$ python -q
>>> import numpy as np
>>> np.set_printoptions(precision=1, suppress=True, linewidth=160)
>>> X = np.array([[-2.0, 1.0, 0.0], [1.0, 2.0, 0.0], [0.0, 0.0, 2.0]])
>>> # symmetric, so the eigenvalues are real
>>> ev, vecs = np.linalg.eigh(X)
>>> np.round(vecs.T @ vecs, 1) + 0
array([[1., 0., 0.],
       [0., 1., 0.],
       [0., 0., 1.]])
>>> np.abs(vecs[:, -1]).round(6).argmax()
np.int64(1)
>>> np.unique(ev.round(6) + 0, return_counts=True)[1]
array([1, 1, 1])
>>> round(np.linalg.det(X[::-1]), 1)
np.float64(10.0)
>>> np.linalg.eigvals(X)
array([-2.2,  2.2,  2. ])
>>> np.kron(np.eye(2, dtype=int), X)
array([[-2.,  1.,  0., -0.,  0.,  0.],
       [ 1.,  2.,  0.,  0.,  0.,  0.],
       [ 0.,  0.,  2.,  0.,  0.,  0.],
       [-0.,  0.,  0., -2.,  1.,  0.],
       [ 0.,  0.,  0.,  1.,  2.,  0.],
       [ 0.,  0.,  0.,  0.,  0.,  2.]])
>>> np.einsum("ii->", X)
np.float64(2.0)
>>> K = np.load("arr.npy")
>>> K.round(1) + 0
array([[ 0.6, -0.1, -0.6,  0.2, -0.5, -0.1, -0.3, -0.8],
       [-0.1, -0.5,  0.2, -0.2,  0.8,  0.6,  0.7,  0. ],
       [-0.6,  0.2, -0.1, -0.3, -0.6, -0.1,  0.3,  0.8],
       [ 0.2, -0.2, -0.3, -0.6,  0.7, -0.5,  0.5, -0.7],
       [-0.5,  0.8, -0.6,  0.7,  1. ,  0.4,  0.3, -0.3],
       [-0.1,  0.6, -0.1, -0.5,  0.4,  0.5, -0.4,  0.4],
       [-0.3,  0.7,  0.3,  0.5,  0.3, -0.4, -0.6,  0.3],
       [-0.8,  0. ,  0.8, -0.7, -0.3,  0.4,  0.3, -0.2]])
>>> # null space of dimension 1
>>> t3 = np.stack([K, -2 * K, K[::-1]])
>>> np.linalg.norm(t3, axis=(1, 2))
array([4., 8., 4.])
>>> np.linalg.matrix_rank(t3)
array([7, 7, 7])
>>> np.round(np.linalg.det(t3), 1) + 0
array([0., 0., 0.])
>>> np.allclose(K[:-1].T @ np.linalg.lstsq(K[:-1].T, K[-1])[0], K[-1])
False
>>> w1 = np.array([[1, -2, 0],
...     [-1, -1, -2],
...     [2, 0, 2],
...     [-2, -1, -1],
...     [-2, 1, 0],
...     [1, 0, 2],
...     [-1, 0, 1],
...     [-1, -1, 2]])
>>> coef = np.array([2, -2, -1])
>>> H = np.maximum(K @ w1 + coef, 0)
>>> (H > 0).astype(int)
array([[1, 0, 0],
       [1, 0, 1],
       [1, 0, 1],
       [1, 0, 0],
       [0, 0, 0],
       [1, 0, 0],
       [0, 0, 0],
       [1, 1, 1]])
>>> (H > 0).mean(axis=0)
array([0.8, 0.1, 0.4])
>>> C = np.array([[2, -9], [-5, -7], [9, 0]])
>>> (H @ C).round(6).argmax(axis=1)
array([0, 0, 0, 0, 0, 0, 0, 0])
>>> H @ C
array([[  5.9, -26.7],
       [ 27.6, -14.5],
       [  3.5, -12.2],
       [  3.1, -14.1],
       [  0. ,   0. ],
       [  3.2, -14.6],
       [  0. ,   0. ],
       [ 26.6, -48.2]])
>>> np.round(K @ K, 1) + 0
array([[ 1.8, -0.9, -0.8,  0.3, -0.1, -0.6, -0.5, -0.9],
       [-0.9,  2. , -0.4,  0.8,  0.6,  0.1, -0.9,  0.7],
       [-0.8, -0.4,  1.7, -0.7, -0.4,  0.2,  0.2,  0.6],
       [ 0.3,  0.8, -0.7,  2. ,  0.2, -0.3, -0.8,  0. ],
       [-0.1,  0.6, -0.4,  0.2,  3.1,  0.8,  0.8, -0.5],
       [-0.6,  0.1,  0.2, -0.3,  0.8,  1.5,  0.5,  0.1],
       [-0.5, -0.9,  0.2, -0.8,  0.8,  0.5,  1.7, -0.4],
       [-0.9,  0.7,  0.6,  0. , -0.5,  0.1, -0.4,  2.2]])
>>> round(float(np.trace(K)), 1)
-0.0
>>> round(float(np.linalg.det(K)), 1)
-0.0
>>> np.round(np.sort(np.abs(np.linalg.eigvals(K))), 1) + 0
array([0., 1., 1., 1., 1., 2., 2., 2.])
>>> np.round(np.linalg.matrix_power(K, 3), 1) + 0
array([[ 2.8, -0.8, -2. ,  1.2, -1.1, -1.2, -1.2, -2.5],
       [-0.8, -1.3,  0.8, -1.6,  3.1,  2. ,  2.9, -0.8],
       [-2. ,  0.8,  1.1, -0.8, -1.9,  0. ,  0. ,  2.6],
       [ 1.2, -1.6, -0.8, -1.2,  2.2, -0.1,  1.9, -2.7],
       [-1.1,  3.1, -1.9,  2.2,  4.7,  1.5,  0.4, -0.5],
       [-1.2,  2. ,  0. , -0.1,  1.5,  1.1, -0.5,  1.4],
       [-1.2,  2.9,  0. ,  1.9,  0.4, -0.5, -1.9,  1.8],
       [-2.5, -0.8,  2.6, -2.7, -0.5,  1.4,  1.8,  0.8]])
>>> r = np.linalg.matrix_rank(K)
>>> r
np.int64(7)
>>> null = np.linalg.svd(K)[2][r:].T
>>> np.allclose(K @ null, 0)
True
>>> np.round(K @ null, 1) + 0
array([[0.],
       [0.],
       [0.],
       [0.],
       [0.],
       [0.],
       [0.],
       [0.]])
>>> np.round(null[:, 0] / null[np.abs(null[:, 0]).round(6).argmax(), 0], 1) + 0
array([ 1. ,  1. ,  0.6,  0.1, -0.3,  0.1,  0.9,  0. ])
>>> np.linalg.matrix_rank(K.T @ K), np.linalg.matrix_rank(K @ K.T)
(np.int64(7), np.int64(7))
>>> np.round(null @ null.T, 1) + 0
array([[ 0.3,  0.3,  0.2,  0. , -0.1,  0. ,  0.3,  0. ],
       [ 0.3,  0.3,  0.2,  0. , -0.1,  0. ,  0.3,  0. ],
       [ 0.2,  0.2,  0.1,  0. , -0.1,  0. ,  0.2,  0. ],
       [ 0. ,  0. ,  0. ,  0. ,  0. ,  0. ,  0. ,  0. ],
       [-0.1, -0.1, -0.1,  0. ,  0. ,  0. , -0.1,  0. ],
       [ 0. ,  0. ,  0. ,  0. ,  0. ,  0. ,  0. ,  0. ],
       [ 0.3,  0.3,  0.2,  0. , -0.1,  0. ,  0.2,  0. ],
       [ 0. ,  0. ,  0. ,  0. ,  0. ,  0. ,  0. ,  0. ]])
>>> [int(np.linalg.matrix_rank(K[:, :j + 1])) for j in range(8)]
[1, 2, 3, 4, 5, 6, 6, 7]
>>> M = np.load("layer8.npy")
>>> M
array([[-4, -3,  0, -4,  3, -2,  2],
       [-3, -2,  1,  4, -5, -1, -3],
       [ 0,  1,  0, -1,  1, -2,  0],
       [-4,  4, -1,  2,  2, -3, -3],
       [ 3, -5,  1,  2,  0,  3,  4],
       [-2, -1, -2, -3,  3,  0, -1],
       [ 2, -3,  0, -3,  4, -1, -4]])
>>> x0 = np.array([0, 4, 1, 0, 3, 1, 3])
>>> a = np.maximum(M @ x0, 0)
>>> np.maximum(M @ (3 * x0), 0)
array([ 3,  0, 15, 27,  0,  0,  0])
>>> np.flatnonzero(a > 1e-9)
array([0, 2, 3])
>>> M.T @ a
array([-40,  38,  -9,   9,  26, -39, -25])
>>> M * (a > 1e-9)[:, None]
array([[-4, -3,  0, -4,  3, -2,  2],
       [ 0,  0,  0,  0,  0,  0,  0],
       [ 0,  1,  0, -1,  1, -2,  0],
       [-4,  4, -1,  2,  2, -3, -3],
       [ 0,  0,  0,  0,  0,  0,  0],
       [ 0,  0,  0,  0,  0,  0,  0],
       [ 0,  0,  0,  0,  0,  0,  0]])
